$ python3 -q
>>> import numpy as np
>>> import numpy.linalg as la
>>> np.set_printoptions(precision=2, suppress=True, linewidth=200)
>>> feats = np.cumsum(np.array([[0, 1, 2],
...     [-3, 2, 2],
...     [3, 3, 3],
...     [3, -3, -1],
...     [2, 0, -2],
...     [0, 1, -3],
...     [2, 2, -3],
...     [-2, 3, 2],
...     [-2, -2, -2],
...     [2, -3, 3],
...     [-3, -3, -3],
...     [-1, 3, 2],
...     [3, 0, 3],
...     [2, 0, -3],
...     [1, -3, 2],
...     [-3, -2, 0],
...     [2, -3, -1],
...     [-1, -1, 0],
...     [-3, -2, -3],
...     [-3, 2, -1],
...     [1, 2, -1],
...     [1, 0, -2],
...     [1, -1, 1],
...     [1, -2, 2],
...     [-1, 2, 0],
...     [-2, 1, -3],
...     [3, 1, -1],
...     [0, -1, 0],
...     [-3, -1, 3],
...     [1, 1, -1],
...     [3, 1, -1],
...     [-1, 0, -2],
...     [-2, -1, -3],
...     [2, 0, -3],
...     [-1, 0, 2],
...     [-2, 2, 1],
...     [2, -1, 3],
...     [-2, 1, -3]]), axis=0)
>>> feats
array([[  0,   1,   2],
       [ -3,   3,   4],
       [  0,   6,   7],
       [  3,   3,   6],
       [  5,   3,   4],
       [  5,   4,   1],
       [  7,   6,  -2],
       [  5,   9,   0],
       [  3,   7,  -2],
       [  5,   4,   1],
       [  2,   1,  -2],
       [  1,   4,   0],
       [  4,   4,   3],
       [  6,   4,   0],
       [  7,   1,   2],
       [  4,  -1,   2],
       [  6,  -4,   1],
       [  5,  -5,   1],
       [  2,  -7,  -2],
       [ -1,  -5,  -3],
       [  0,  -3,  -4],
       [  1,  -3,  -6],
       [  2,  -4,  -5],
       [  3,  -6,  -3],
       [  2,  -4,  -3],
       [  0,  -3,  -6],
       [  3,  -2,  -7],
       [  3,  -3,  -7],
       [  0,  -4,  -4],
       [  1,  -3,  -5],
       [  4,  -2,  -6],
       [  3,  -2,  -8],
       [  1,  -3, -11],
       [  3,  -3, -14],
       [  2,  -3, -12],
       [  0,  -1, -11],
       [  2,  -2,  -8],
       [  0,  -1, -11]])
>>> r0 = np.array([-1, 3, 2])
>>> np.convolve(feats[21], r0)
array([ -1,   6,  -1, -24, -12])
>>> np.polyval(r0, feats[21])
array([  4, -16, -52])
>>> np.array([np.convolve(row, r0, "same") for row in feats])
array([[ -1,   1,   8],
       [-12,  -1,  18],
       [ -6,  11,  33],
       [  6,   9,  24],
       [ 12,  15,  18],
       [ 11,  21,  11],
       [ 15,  34,   6],
       [  6,  37,  18],
       [  2,  29,   8],
       [ 11,  21,  11],
       [  5,   9,  -4],
       [ -1,  14,   8],
       [  8,  17,  17],
       [ 14,  24,   8],
       [ 20,  15,   8],
       [ 13,   3,   4],
       [ 22,  -1,  -5],
       [ 20,  -6,  -7],
       [ 13, -15, -20],
       [  2, -14, -19],
       [  3,  -5, -18],
       [  6,  -1, -24],
       [ 10,  -3, -23],
       [ 15,  -9, -21],
       [ 10,  -5, -17],
       [  3,  -3, -24],
       [ 11,   7, -25],
       [ 12,   4, -27],
       [  4,  -8, -20],
       [  6,  -2, -21],
       [ 14,   8, -22],
       [ 11,   8, -28],
       [  6,   4, -39],
       [ 12,  11, -48],
       [  9,   7, -42],
       [  1,   8, -35],
       [  8,   6, -28],
       [  1,   8, -35]])
>>> Xc = feats - feats.mean(axis=0)
>>> vecs = la.svd(Xc)[2][:1]
>>> B = Xc - Xc @ vecs.T @ vecs
>>> print(np.cov(Xc @ vecs.T, rowvar=False))
34.144700349610474
>>> np.round(la.norm(B) / la.norm(Xc), 2)
np.float64(0.54)
>>> W0 = np.loadtxt("test9.csv", delimiter=",")
>>> W0
array([[0.4 , 0.  , 0.  , 0.2 , 0.  , 0.2 , 0.  , 0.2 , 0.  ],
       [0.  , 0.5 , 0.  , 0.  , 0.  , 0.5 , 0.  , 0.  , 0.  ],
       [0.  , 0.  , 0.33, 0.33, 0.  , 0.33, 0.  , 0.  , 0.  ],
       [0.  , 0.25, 0.  , 0.5 , 0.  , 0.  , 0.  , 0.25, 0.  ],
       [0.  , 0.33, 0.  , 0.  , 0.33, 0.  , 0.  , 0.33, 0.  ],
       [0.  , 0.  , 0.  , 0.5 , 0.  , 0.5 , 0.  , 0.  , 0.  ],
       [0.  , 0.  , 0.5 , 0.  , 0.  , 0.  , 0.5 , 0.  , 0.  ],
       [0.  , 0.  , 0.  , 0.  , 0.  , 0.  , 0.  , 0.5 , 0.5 ],
       [0.  , 0.25, 0.  , 0.  , 0.  , 0.  , 0.  , 0.25, 0.5 ]])
>>> print(W0 @ np.ones(9))
[1. 1. 1. 1. 1. 1. 1. 1. 1.]
>>> np.round(la.matrix_power(W0, 100), 2) + 0
array([[0. , 0.2, 0. , 0.2, 0. , 0.2, 0. , 0.2, 0.2],
       [0. , 0.2, 0. , 0.2, 0. , 0.2, 0. , 0.2, 0.2],
       [0. , 0.2, 0. , 0.2, 0. , 0.2, 0. , 0.2, 0.2],
       [0. , 0.2, 0. , 0.2, 0. , 0.2, 0. , 0.2, 0.2],
       [0. , 0.2, 0. , 0.2, 0. , 0.2, 0. , 0.2, 0.2],
       [0. , 0.2, 0. , 0.2, 0. , 0.2, 0. , 0.2, 0.2],
       [0. , 0.2, 0. , 0.2, 0. , 0.2, 0. , 0.2, 0.2],
       [0. , 0.2, 0. , 0.2, 0. , 0.2, 0. , 0.2, 0.2],
       [0. , 0.2, 0. , 0.2, 0. , 0.2, 0. , 0.2, 0.2]])
>>> pr = np.eye(9)[1]
>>> for _ in range(3):
...     pr = pr @ W0
...     print(pr.round(2))
... 
[0.  0.5 0.  0.  0.  0.5 0.  0.  0. ]
[0.   0.25 0.   0.25 0.   0.5  0.   0.   0.  ]
[0.   0.19 0.   0.38 0.   0.38 0.   0.06 0.  ]
>>> r0 = np.array([0, 3, 1, 0, 0, 2, 2, 3, 3])
>>> B = W0 + np.outer(r0, np.eye(9)[0])
>>> la.matrix_rank(la.inv(B) - la.inv(W0), tol=1e-8)
np.int64(1)
>>> t = np.radians(45)
>>> r_ = np.eye(9)
>>> r_[4, 4] = r_[5, 5] = np.cos(t)
>>> r_[4, 5], r_[5, 4] = -np.sin(t), np.sin(t)
>>> print(r_)
[[ 1.    0.    0.    0.    0.    0.    0.    0.    0.  ]
 [ 0.    1.    0.    0.    0.    0.    0.    0.    0.  ]
 [ 0.    0.    1.    0.    0.    0.    0.    0.    0.  ]
 [ 0.    0.    0.    1.    0.    0.    0.    0.    0.  ]
 [ 0.    0.    0.    0.    0.71 -0.71  0.    0.    0.  ]
 [ 0.    0.    0.    0.    0.71  0.71  0.    0.    0.  ]
 [ 0.    0.    0.    0.    0.    0.    1.    0.    0.  ]
 [ 0.    0.    0.    0.    0.    0.    0.    1.    0.  ]
 [ 0.    0.    0.    0.    0.    0.    0.    0.    1.  ]]
>>> B = W0 @ r_.T
>>> la.svd(W0, compute_uv=False), la.svd(B, compute_uv=False)
(array([1.15, 0.94, 0.74, 0.63, 0.51, 0.41, 0.28, 0.18, 0.13]), array([1.15, 0.94, 0.74, 0.63, 0.51, 0.41, 0.28, 0.18, 0.13]))
>>> np.allclose(W0 @ W0.T, B @ B.T)
True
>>> W = np.array([[2, -1, 0],
...     [-1, 1, -2],
...     [0, 1, 0],
...     [-2, 0, -2],
...     [-1, -1, -2],
...     [2, 1, -2],
...     [2, 0, 0],
...     [-2, -1, 0],
...     [-1, 0, 1]])
>>> c = np.array([2, 1, 2])
>>> act = np.maximum(W0 @ W + c, 0)
>>> (act > 0).mean(axis=0)
array([1.  , 1.  , 0.78])
>>> print((act > 0).astype(int))
[[1 1 1]
 [1 1 0]
 [1 1 1]
 [1 1 1]
 [1 1 1]
 [1 1 0]
 [1 1 1]
 [1 1 1]
 [1 1 1]]
>>> C = np.array([[8, 2, 5], [6, 4, 3], [8, 6, 4]])
>>> W @ C
array([[ 10,   0,   7],
       [-18, -10, -10],
       [  6,   4,   3],
       [-32, -16, -18],
       [-30, -18, -16],
       [  6,  -4,   5],
       [ 16,   4,  10],
       [-22,  -8, -13],
       [  0,   4,  -1]])
